$ python3 -q
>>> import numpy as np
>>> np.set_printoptions(suppress=True, linewidth=200)
>>> X = np.array([[-6, 2, 1], [0, 0, 1]])
>>> T = np.stack([X, -1 * X, X[::-1]])
>>> np.round(np.linalg.norm(T, axis=(1, 2)), 2)
array([6.48, 6.48, 6.48])
>>> np.einsum("bij,cij->bc", T, T)
array([[ 42, -42,   2],
       [-42,  42,  -2],
       [  2,  -2,  42]])
>>> (T @ X.T).shape
(3, 2, 2)
>>> np.linalg.matrix_rank(T)
array([2, 2, 2])
>>> T.sum(axis=0)
array([[ 0,  0,  1],
       [-6,  2,  1]])
>>> X.sum(axis=0)
array([-6,  2,  2])
>>> np.linalg.rank(X)
Traceback (most recent call last):
  File "<python-input-10>", line 1, in <module>
    np.linalg.rank(X)
    ^^^^^^^^^^^^^^
AttributeError: module 'numpy.linalg' has no attribute 'rank'
>>> X.shape
(2, 3)
>>> np.round(np.linalg.norm(X), 2)
np.float64(6.48)
>>> print(np.diff(X, axis=0))
[[ 6 -2  0]]
>>> X[2]
Traceback (most recent call last):
  File "<python-input-14>", line 1, in <module>
    X[2]
    ~^^^
IndexError: index 2 is out of bounds for axis 0 with size 2
>>> rng = np.random.default_rng(95770)
>>> A2 = X + rng.integers(-2, 3, (2, 1)) @ rng.integers(-2, 3, (1, 3))
>>> A2
array([[-8, -2,  5],
       [-1, -2,  3]])
>>> A2 - X
array([[-2, -4,  4],
       [-1, -2,  2]])
>>> np.abs(A2 - X).sum(axis=1)
array([10,  5])
>>> A2 = np.array([[2, 3, -3], [1, 1, 3], [0, 3, -1]])
>>> np.einsum("ik,kj->ji", X, A2)
array([[-10,   0],
       [-13,   3],
       [ 23,  -1]])
>>> A2 @ X
Traceback (most recent call last):
  File "<python-input-22>", line 1, in <module>
    A2 @ X
    ~~~^~~
ValueError: matmul: Input operand 1 has a mismatch in its core dimension 0, with gufunc signature (n?,k),(k,m?)->(n?,m?) (size 2 is different from 3)
>>> A2.T @ X.T
array([[-10,   0],
       [-13,   3],
       [ 23,  -1]])
>>> np.vstack([X, A2.T]).shape
(5, 3)
>>> np.einsum("ij->j", X)
array([-6,  2,  2])
>>> np.linalg.matrix_rank(np.vstack([X, A2.T]))
np.int64(3)
>>> W = np.array([[1, 0, 1], [2, 0, 0], [3, 0, 2]])
>>> b = np.array([3, -3, 1])
>>> H = np.maximum(X @ W + b, 0)
>>> (H > 0).mean(axis=0)
array([1. , 0. , 0.5])
>>> H
array([[4, 0, 0],
       [6, 0, 3]])
>>> np.linalg.matrix_rank(H)
np.int64(2)
>>> basis = np.array([[-4, 0, 2], [1, 1, 3], [-1, -1, -2]])
>>> (H @ basis).round(6).argmax(axis=1)
array([2, 2])
>>> H @ basis
array([[-16,   0,   8],
       [-27,  -3,   6]])
>>> W @ basis
array([[ -5,  -1,   0],
       [ -8,   0,   4],
       [-14,  -2,   2]])
